% ipython --no-banner

In [1]: import numpy as np

In [2]: np.set_printoptions(precision=2, suppress=True, linewidth=140)

In [3]: rnd = lambda a: np.round(a, 2) + 0

In [4]: m1 = np.loadtxt("block12.csv", delimiter=",")

In [5]: m1
Out[5]: 
array([[1., 0., 0., 0., 0., 0., 0.],
       [0., 0., 0., 0., 0., 0., 1.],
       [0., 0., 0., 1., 0., 0., 0.],
       [0., 0., 0., 0., 0., 1., 0.],
       [0., 0., 1., 0., 0., 0., 0.],
       [0., 1., 0., 0., 0., 0., 0.],
       [0., 0., 0., 0., 1., 0., 0.]])

In [6]: rnd(np.linalg.matrix_power(m1, 100))
Out[6]: 
array([[1., 0., 0., 0., 0., 0., 0.],
       [0., 0., 0., 1., 0., 0., 0.],
       [0., 0., 0., 0., 0., 0., 1.],
       [0., 0., 0., 0., 1., 0., 0.],
       [0., 1., 0., 0., 0., 0., 0.],
       [0., 0., 1., 0., 0., 0., 0.],
       [0., 0., 0., 0., 0., 1., 0.]])

In [7]: pr = np.eye(7)[6]

In [8]: for _ in range(3):
   ...:     pr = pr @ m1
   ...:     print(pr.round(2))
   ...: 
[0. 0. 0. 0. 1. 0. 0.]
[0. 0. 1. 0. 0. 0. 0.]
[0. 0. 0. 1. 0. 0. 0.]

In [9]: rnd(np.sort(np.linalg.eigvals(m1).real))
Out[9]: array([-1. , -0.5, -0.5,  0.5,  0.5,  1. ,  1. ])

In [10]: (m1 != 0).astype(int)
Out[10]: 
array([[1, 0, 0, 0, 0, 0, 0],
       [0, 0, 0, 0, 0, 0, 1],
       [0, 0, 0, 1, 0, 0, 0],
       [0, 0, 0, 0, 0, 1, 0],
       [0, 0, 1, 0, 0, 0, 0],
       [0, 1, 0, 0, 0, 0, 0],
       [0, 0, 0, 0, 1, 0, 0]])

In [11]: np.flatnonzero(np.linalg.matrix_power((m1 != 0) + (m1.T != 0) + np.eye(7), 7)[2])
Out[11]: array([1, 2, 3, 4, 5, 6])

In [12]: m1 @ m1
Out[12]: 
array([[1., 0., 0., 0., 0., 0., 0.],
       [0., 0., 0., 0., 1., 0., 0.],
       [0., 0., 0., 0., 0., 1., 0.],
       [0., 1., 0., 0., 0., 0., 0.],
       [0., 0., 0., 1., 0., 0., 0.],
       [0., 0., 0., 0., 0., 0., 1.],
       [0., 0., 1., 0., 0., 0., 0.]])
